>>> import numpy as np
>>> np.set_printoptions(suppress=True, linewidth=140)
>>> K = np.loadtxt("a.csv", delimiter=",")
>>> K
array([[ 0.,  3.,  1., -3., -2., -3.,  3.],
       [ 0., -3., -1.,  3.,  2.,  3., -3.],
       [ 0., -9., -3.,  9.,  6.,  9., -9.],
       [ 0.,  3.,  1., -3., -2., -3.,  3.],
       [ 0., -9., -3.,  9.,  6.,  9., -9.],
       [ 0., -6., -2.,  6.,  4.,  6., -6.],
       [ 0.,  0.,  0.,  0.,  0.,  0.,  0.],
       [ 0.,  0.,  0.,  0.,  0.,  0.,  0.],
       [ 0., -9., -3.,  9.,  6.,  9., -9.],
       [ 0., -9., -3.,  9.,  6.,  9., -9.]])
>>> # rows and columns are dependent
>>> np.argsort(-np.linalg.norm(K, axis=0).round(6), kind="stable")[:3]
array([1, 3, 5])
>>> np.linalg.matrix_rank(K, rtol=0.1)
np.int64(1)
>>> rank = np.linalg.matrix_rank(K)
>>> rank
np.int64(1)
>>> ns = np.linalg.svd(K)[2][rank:].T
>>> ns.shape
(7, 6)
>>> np.linalg.matrix_rank(K.T @ K), np.linalg.matrix_rank(K @ K.T)
(np.int64(1), np.int64(1))
>>> np.allclose(K @ ns, 0)
True
>>> other = np.array([[1, 0], [1, -2], [1, -1], [2, -1], [-1, 0], [1, -1], [0, -2]])
>>> np.linalg.matrix_rank(np.vstack([K, other.T]))
np.int64(3)
>>> np.einsum("ik,kj->ji", K, other)
array([[-3.,  3.,  9., -3.,  9.,  6.,  0.,  0.,  9.,  9.],
       [-7.,  7., 21., -7., 21., 14.,  0.,  0., 21., 21.]])
>>> np.einsum("ik,kj->ij", K, other)
array([[-3., -7.],
       [ 3.,  7.],
       [ 9., 21.],
       [-3., -7.],
       [ 9., 21.],
       [ 6., 14.],
       [ 0.,  0.],
       [ 0.,  0.],
       [ 9., 21.],
       [ 9., 21.]])
>>> def softmax(z):
...     e = np.exp(z - z.max(axis=-1, keepdims=True))
...     return e / e.sum(axis=-1, keepdims=True)
... 
>>> np.round(softmax(K[7] + 2), 2)
array([0.14, 0.14, 0.14, 0.14, 0.14, 0.14, 0.14])
>>> np.round(softmax(K).sum(axis=1), 2)
array([1., 1., 1., 1., 1., 1., 1., 1., 1., 1.])
>>> np.round(softmax(K[7]), 2)
array([0.14, 0.14, 0.14, 0.14, 0.14, 0.14, 0.14])
>>> np.round(softmax(10 * K[7]), 2)
array([0.14, 0.14, 0.14, 0.14, 0.14, 0.14, 0.14])
>>> S = K @ K.T / np.sqrt(7)
>>> softmax(S).round(6).argmax(axis=1)
array([0, 2, 2, 0, 2, 2, 0, 0, 2, 2])
>>> np.round(softmax(S)[7] @ K, 2)
array([ 0. , -3.9, -1.3,  3.9,  2.6,  3.9, -3.9])
>>> np.round(softmax(S), 2) + 0
array([[0.5 , 0.  , 0.  , 0.5 , 0.  , 0.  , 0.  , 0.  , 0.  , 0.  ],
       [0.  , 0.  , 0.25, 0.  , 0.25, 0.  , 0.  , 0.  , 0.25, 0.25],
       [0.  , 0.  , 0.25, 0.  , 0.25, 0.  , 0.  , 0.  , 0.25, 0.25],
       [0.5 , 0.  , 0.  , 0.5 , 0.  , 0.  , 0.  , 0.  , 0.  , 0.  ],
       [0.  , 0.  , 0.25, 0.  , 0.25, 0.  , 0.  , 0.  , 0.25, 0.25],
       [0.  , 0.  , 0.25, 0.  , 0.25, 0.  , 0.  , 0.  , 0.25, 0.25],
       [0.1 , 0.1 , 0.1 , 0.1 , 0.1 , 0.1 , 0.1 , 0.1 , 0.1 , 0.1 ],
       [0.1 , 0.1 , 0.1 , 0.1 , 0.1 , 0.1 , 0.1 , 0.1 , 0.1 , 0.1 ],
       [0.  , 0.  , 0.25, 0.  , 0.25, 0.  , 0.  , 0.  , 0.25, 0.25],
       [0.  , 0.  , 0.25, 0.  , 0.25, 0.  , 0.  , 0.  , 0.25, 0.25]])
